% python3 -q
>>> import numpy as np
>>> np.set_printoptions(precision=3, suppress=True, linewidth=140, legacy="1.25")
>>> mat = np.loadtxt("arr.csv", delimiter=",")
>>> print(mat)
[[ 0.3    0.4    1.49 ]
 [ 0.2    0.6    0.956]
 [-0.1    0.4   -0.504]
 [ 1.2   -1.7    5.992]
 [-0.8    0.    -3.98 ]
 [ 0.4    0.4    1.959]
 [ 1.3   -1.2    6.51 ]
 [-1.3   -0.9   -6.471]
 [ 1.    -0.6    4.995]
 [-1.4    0.5   -6.996]
 [ 1.6   -0.8    8.007]]
>>> U, sv, vt = np.linalg.svd(mat)
>>> print(sv)
[17.16   2.294  0.01 ]
>>> other = U[:, :2] @ np.diag(sv[:2]) @ vt[:2]
>>> print(np.linalg.matrix_rank(mat, rtol=0.05))
2
>>> print(np.round(np.linalg.norm(mat - other, 2), 3), round(float(sv[2]), 3))
0.01 0.01
>>> print(round(np.abs(mat - other).max(), 3))
0.006
>>> print(np.linalg.matrix_rank(other))
2
>>> print(other.round(3) + 0)
[[ 0.3    0.4    1.49 ]
 [ 0.194  0.6    0.957]
 [-0.1    0.4   -0.504]
 [ 1.195 -1.7    5.993]
 [-0.798  0.    -3.98 ]
 [ 0.395  0.4    1.96 ]
 [ 1.301 -1.2    6.51 ]
 [-1.302 -0.9   -6.471]
 [ 1.    -0.6    4.995]
 [-1.401  0.5   -6.996]
 [ 1.603 -0.8    8.006]]
>>> blk = np.stack([mat, 3 * mat, mat[::-1]])
>>> print(np.linalg.matrix_rank(blk))
[3 3 3]
>>> print(np.linalg.norm(blk, axis=(1, 2)))
[17.313 51.939 17.313]
>>> print((blk @ mat.T).shape)
(3, 11, 11)
>>> other = np.array([[-5, 2, 1], [4, 5, 0], [2, -2, 1]])
>>> print(np.einsum("ij->j", mat))
[ 2.4   -2.9   11.958]
>>> print(np.linalg.matrix_rank(mat @ other))
3
>>> print(np.einsum("ij,ij->i", mat, mat))
[ 2.47   1.314  0.424 40.234 16.48   4.158 45.51  44.374 26.31  51.154 67.312]
>>> print(np.vstack([mat, other.T]).shape)
(14, 3)
>>> print(np.linalg.matrix_rank(np.vstack([mat, other.T])))
3
>>> cen = mat - mat.mean(axis=0)
>>> evecs = np.linalg.svd(cen)[2][:2]
>>> other = cen - cen @ evecs.T @ evecs
>>> print(np.diag(evecs.T @ evecs))
[0.039 1.    0.961]
>>> W0 = np.load("block14.npy")
>>> print(W0)
[[ 0  3  0]
 [ 0  0 -1]
 [ 0  0  0]]
>>> rank = np.linalg.matrix_rank(W0)
>>> print(rank)
2
>>> N = np.linalg.svd(W0)[2][rank:].T
>>> print(np.linalg.matrix_rank(W0.T @ W0), np.linalg.matrix_rank(W0 @ W0.T))
2 2
>>> print(N[:, 0] / N[np.abs(N[:, 0]).round(6).argmax(), 0])
[ 1. -0. -0.]
>>> print([int(np.linalg.matrix_rank(np.delete(W0, i, axis=0))) for i in range(3)])
[1, 1, 2]
>>> print([int(np.linalg.matrix_rank(W0[:, :j + 1])) for j in range(3)])
[0, 1, 2]
>>> print(N @ N.T)
[[1. 0. 0.]
 [0. 0. 0.]
 [0. 0. 0.]]
>>> print(W0 @ N)
[[0.]
 [0.]
 [0.]]
>>> x0 = np.array([3, 3, 1])
>>> print(W0 @ np.eye(3)[0])
[0. 0. 0.]
>>> print(W0 * x0)
[[ 0  9  0]
 [ 0  0 -1]
 [ 0  0  0]]
>>> print((W0 @ x0).argmax())
0
>>> print(np.einsum("ij,j->i", W0, x0))
[ 9 -1  0]
>>> print(np.sign((W0 @ x0).round(6)))
[ 1 -1  0]
>>> print((W0 * x0).sum(axis=1))
[ 9 -1  0]
>>> U, sv, vt = np.linalg.svd(W0)
>>> evecs = vt[:(sv > 1e-8).sum()]
>>> rng = np.random.default_rng(2519)
>>> x0 = W0[1] + -1 * W0[0] + rng.integers(2) * np.eye(3)[2]
>>> print(x0)
[ 0. -3.  0.]
>>> print(round(float(np.linalg.norm(x0 - evecs.T @ evecs @ x0)), 3))
0.0
>>> print(np.diag(evecs.T @ evecs))
[0. 1. 1.]
>>> print(np.allclose(evecs.T @ evecs @ x0, x0))
True
>>> D = np.linalg.norm(mat[:, None] - mat[None], axis=-1)
>>> print(D[3])
[ 5.049  5.626  6.95   0.    10.312  4.617  0.727 12.736  1.498 13.427  2.243]
>>> print(np.linalg.norm(mat, axis=1))
[1.572 1.146 0.651 6.343 4.06  2.039 6.746 6.661 5.129 7.152 8.204]
>>> print(np.linalg.matrix_rank(D ** 2))
5
>>> print(D.shape)
(11, 11)
>>> print(D.mean(axis=1).argmax())
9
>>> print(np.unravel_index(D.round(6).argmax(), D.shape))
(9, 10)
>>> print((D + 1e9 * np.eye(11)).round(6).argmin(axis=1))
[5 0 1 6 7 0 3 9 3 7 6]
>>> data = np.loadtxt("sample16.csv", delimiter=",")
>>> print(data)
[[-0.008  2.689  1.217]
 [-0.089  6.086  3.266]
 [ 0.059 -5.156 -2.412]
 [-0.095 -3.035 -1.563]
 [ 0.085 -7.001 -3.392]
 [-0.061  0.318  0.119]
 [-0.048 -2.115 -1.168]
 [ 0.108 -0.266 -0.075]
 [ 0.026  2.073  1.102]
 [ 0.064  4.026  1.989]
 [-0.154  1.89   1.064]
 [ 0.164  1.616  0.686]
 [-0.049  0.467  0.02 ]
 [ 0.052 -0.314 -0.403]
 [ 0.171  2.23   1.265]
 [ 0.025  4.215  2.037]
 [-0.094 -5.173 -2.604]
 [ 0.002 -6.52  -3.381]
 [-0.178  1.369  0.831]
 [ 0.117  2.234  1.136]
 [-0.101 -0.702 -0.442]
 [-0.077 -1.608 -0.958]
 [ 0.018 -7.338 -3.578]
 [-0.123 -0.739 -0.251]]
>>> cen = (data - data.mean(axis=0)) / data.std(axis=0)
>>> print(cen.std(axis=0))
[1. 1. 1.]
>>> coef = np.linalg.lstsq(np.delete(cen, 2, axis=1), cen[:, 2])[0]
>>> print(np.abs(coef).argmax())
1
>>> print(round(float(1 - np.var(cen[:, 2] - np.delete(cen, 2, axis=1) @ coef)), 3))
0.995
>>> cov = np.cov(data, rowvar=False)
>>> print(np.argwhere(np.triu(np.abs(np.corrcoef(data.T)) > 0.8, 1)))
[[1 2]]
>>> print(cov.shape)
(3, 3)
>>> print(data.std(axis=0))
[0.096 3.607 1.813]
>>> print(np.median(data, axis=0))
[-0.003  0.026 -0.027]
>>> print(np.polyfit(data[:, 1], data[:, 2], 1))
[ 0.501 -0.004]
>>> print(np.argsort(-data.std(axis=0).round(6), kind="stable"))
[1 2 0]
>>> m1 = np.array([[-1.5, 0.2, -0.7],
...     [-1.5, 0.2, -0.6],
...     [1.0, 1.8, -2.2],
...     [0.5, 1.1, -0.5],
...     [0.1, -0.3, 0.5],
...     [-0.1, 1.3, 0.6],
...     [-2.3, -0.2, 0.2],
...     [-0.8, 0.3, 0.3],
...     [0.4, 0.7, -0.5],
...     [0.6, 0.5, 0.1],
...     [0.4, -0.5, 1.1],
...     [0.2, 1.2, -0.8],
...     [-0.2, -0.2, -1.6],
...     [-0.5, -0.2, -1.1],
...     [-1.0, -1.1, 0.4],
...     [1.4, -1.8, -0.6],
...     [-1.1, 0.9, -1.1],
...     [-1.0, 0.8, -0.7]])
>>> m1[3] *= 10
>>> print(m1)
[[-1.5  0.2 -0.7]
 [-1.5  0.2 -0.6]
 [ 1.   1.8 -2.2]
 [ 5.  11.  -5. ]
 [ 0.1 -0.3  0.5]
 [-0.1  1.3  0.6]
 [-2.3 -0.2  0.2]
 [-0.8  0.3  0.3]
 [ 0.4  0.7 -0.5]
 [ 0.6  0.5  0.1]
 [ 0.4 -0.5  1.1]
 [ 0.2  1.2 -0.8]
 [-0.2 -0.2 -1.6]
 [-0.5 -0.2 -1.1]
 [-1.  -1.1  0.4]
 [ 1.4 -1.8 -0.6]
 [-1.1  0.9 -1.1]
 [-1.   0.8 -0.7]]
>>> D = np.linalg.norm(data[:, None] - data[None], axis=-1)
>>> print(np.flatnonzero(D[1] < D.mean() / 2))
[ 1 15]
>>> print(np.linalg.matrix_rank(D ** 2))
5
>>> print((D + 1e9 * np.eye(24)).round(6).argmin(axis=1))
[19 15 16  6 22 12 21 13 19 15  8 18  5  7 19  9  2  4 11 14 23  6  4 20]
